$ python -q
>>> import numpy as np
>>> from numpy import linalg as LA
>>> np.set_printoptions(precision=3, suppress=True, linewidth=120, sign=" ")
>>> def tidy(a):
...     return np.round(a, 3) + 0
... 
>>> M = np.load("x.npy")
>>> M
array([[-1.4, -2.4, -0.8, -1.3],
       [ 0.5,  2.7, -1.4, -0.1],
       [ 1.9, -3.6, -1.6,  0. ]])
>>> out = M / LA.norm(M, axis=1, keepdims=True)
>>> C2 = out @ out.T
>>> tidy(C2[0])
array([ 1.   , -0.607,  0.524])
>>> (np.abs(C2) > 0.9).astype(int)
array([[ 1,  0,  0],
       [ 0,  1,  0],
       [ 0,  0,  1]])
>>> tidy(np.degrees(np.arccos(np.clip(C2[0, 2], -1, 1))))
np.float64(58.426)
>>> np.argwhere(np.triu(np.abs(C2) > 0.95, 1))
array([], shape=(0, 2), dtype=int64)
>>> U, s, Vh = LA.svd(M, full_matrices=False)
>>> tidy(s / s[0])
array([ 1.   ,  0.525,  0.374])
>>> tidy(U.T @ M @ Vh.T)
array([[ 5.228,  0.   ,  0.   ],
       [ 0.   ,  2.743,  0.   ],
       [ 0.   ,  0.   ,  1.958]])
>>> U.shape, s.shape, Vh.shape
((3, 3), (3,), (3, 4))
>>> (s > 1e-8).sum()
np.int64(3)
>>> tidy(U.T @ U)
array([[ 1.,  0.,  0.],
       [ 0.,  1.,  0.],
       [ 0.,  0.,  1.]])
>>> np.allclose(U * s @ Vh, M)
True
>>> tidy(Vh @ Vh.T)
array([[ 1.,  0.,  0.],
       [ 0.,  1.,  0.],
       [ 0.,  0.,  1.]])
>>> tidy(np.sqrt((s ** 2).sum())), tidy(LA.norm(M))
(np.float64(6.22), np.float64(6.22))
>>> C2 = M.T @ M
>>> np.allclose(C2, C2.T)
True
>>> LA.matrix_rank(C2)
np.int64(3)
>>> tidy(np.diag(C2))
array([  5.82,  26.01,   5.16,   1.7 ])
>>> tidy(LA.eigvalsh(C2)[::-1])
array([ 27.334,   7.524,   3.832,   0.   ])
>>> M.ravel(order="F")
array([-1.4,  0.5,  1.9, -2.4,  2.7, -3.6, -0.8, -1.4, -1.6, -1.3, -0.1,  0. ])
>>> blk = M.reshape(3, 2, -1)
>>> blk.shape
(3, 2, 2)
>>> np.swapaxes(blk, 1, 2)[1]
array([[ 0.5, -1.4],
       [ 2.7, -0.1]])
>>> blk[:, 0]
array([[-1.4, -2.4],
       [ 0.5,  2.7],
       [ 1.9, -3.6]])
>>> blk.transpose(1, 0, 2)
array([[[-1.4, -2.4],
        [ 0.5,  2.7],
        [ 1.9, -3.6]],

       [[-0.8, -1.3],
        [-1.4, -0.1],
        [-1.6,  0. ]]])
>>> np.einsum("ihd,jhd->hij", blk, blk).shape
(2, 3, 3)
>>> A = np.load("m.npy")
>>> tidy(A)
array([[ 0.577,  0.464, -0.02 ,  1.017],
       [ 0.464,  1.648, -0.588, -0.146],
       [-0.02 , -0.588,  0.258,  0.398],
       [ 1.017, -0.146,  0.398,  2.517]])
>>> evals, evecs = LA.eigh(A)
>>> tidy(evecs @ np.diag(evals) @ evecs.T)
array([[ 0.577,  0.464, -0.02 ,  1.017],
       [ 0.464,  1.648, -0.588, -0.146],
       [-0.02 , -0.588,  0.258,  0.398],
       [ 1.017, -0.146,  0.398,  2.517]])
>>> tidy(evecs.T @ A @ evecs)
array([[ 0.,  0.,  0.,  0.],
       [ 0.,  0.,  0.,  0.],
       [ 0.,  0.,  2.,  0.],
       [ 0.,  0.,  0.,  3.]])
>>> tidy(LA.svd(A, compute_uv=False))
array([ 3.,  2.,  0.,  0.])
>>> tidy(evecs.T @ evecs)
array([[ 1.,  0.,  0.,  0.],
       [ 0.,  1.,  0.,  0.],
       [ 0.,  0.,  1.,  0.],
       [ 0.,  0.,  0.,  1.]])
>>> np.abs(evecs[:, -1]).round(6).argmax()
np.int64(3)
>>> tidy(LA.eigvalsh(A @ A))
array([ 0.,  0.,  4.,  9.])
>>> np.unique(evals.round(6) + 0, return_counts=True)[1]
array([ 2,  1,  1])
>>> (evals > 1e-8).sum(), (evals < -1e-8).sum()
(np.int64(2), np.int64(0))
>>> tidy(LA.eigvalsh(A + -1 * np.eye(4)))
array([-1., -1.,  1.,  2.])
>>> tidy(evals.sum()), np.trace(A)
(np.float64(5.0), np.float64(5.0))
>>> m1 = np.loadtxt("arr.csv", delimiter=",")
>>> tidy(m1)
array([[ 14.36 ,   0.412, -13.915],
       [ -7.165,  -9.571,  16.033],
       [ -7.379,  -9.38 ,  16.049],
       [ 13.389, -14.757,   1.722],
       [ 12.859,   3.006, -15.02 ],
       [  9.254, -16.259,   7.071],
       [ 12.368,   3.736, -15.267],
       [-16.573,   7.659,   8.164],
       [-15.263,   1.586,  12.826],
       [-15.745,   2.925,  11.98 ],
       [ 14.803,  -0.507, -13.44 ],
       [  7.605, -16.329,   8.691],
       [  5.009, -16.037,  10.85 ],
       [ 12.288, -15.411,   3.393],
       [-15.835,  11.687,   3.56 ],
       [ 14.861, -13.345,  -1.034],
       [-12.148,  15.477,  -3.589],
       [ 11.586, -15.712,   4.346],
       [-15.688,   2.749,  12.097],
       [ 10.566,   6.087, -15.853],
       [-12.203,  15.452,  -3.512],
       [-16.573,   7.924,   7.908],
       [ 16.317,  -5.159, -10.351],
       [ -5.636,  16.147, -10.368],
       [  0.246, -14.466,  13.809]])
>>> U, s, Vh = LA.svd(m1)
>>> evecs = Vh[:(s > 1e-8).sum()]
>>> rng = np.random.default_rng(69306)
>>> vec = m1[23] + -3 * m1[20] + rng.integers(2) * np.eye(3)[0]
>>> tidy(vec)
array([ 30.972, -30.208,   0.169])
>>> tidy(evecs.T @ evecs)
array([[ 0.687, -0.323, -0.333],
       [-0.323,  0.667, -0.343],
       [-0.333, -0.343,  0.646]])
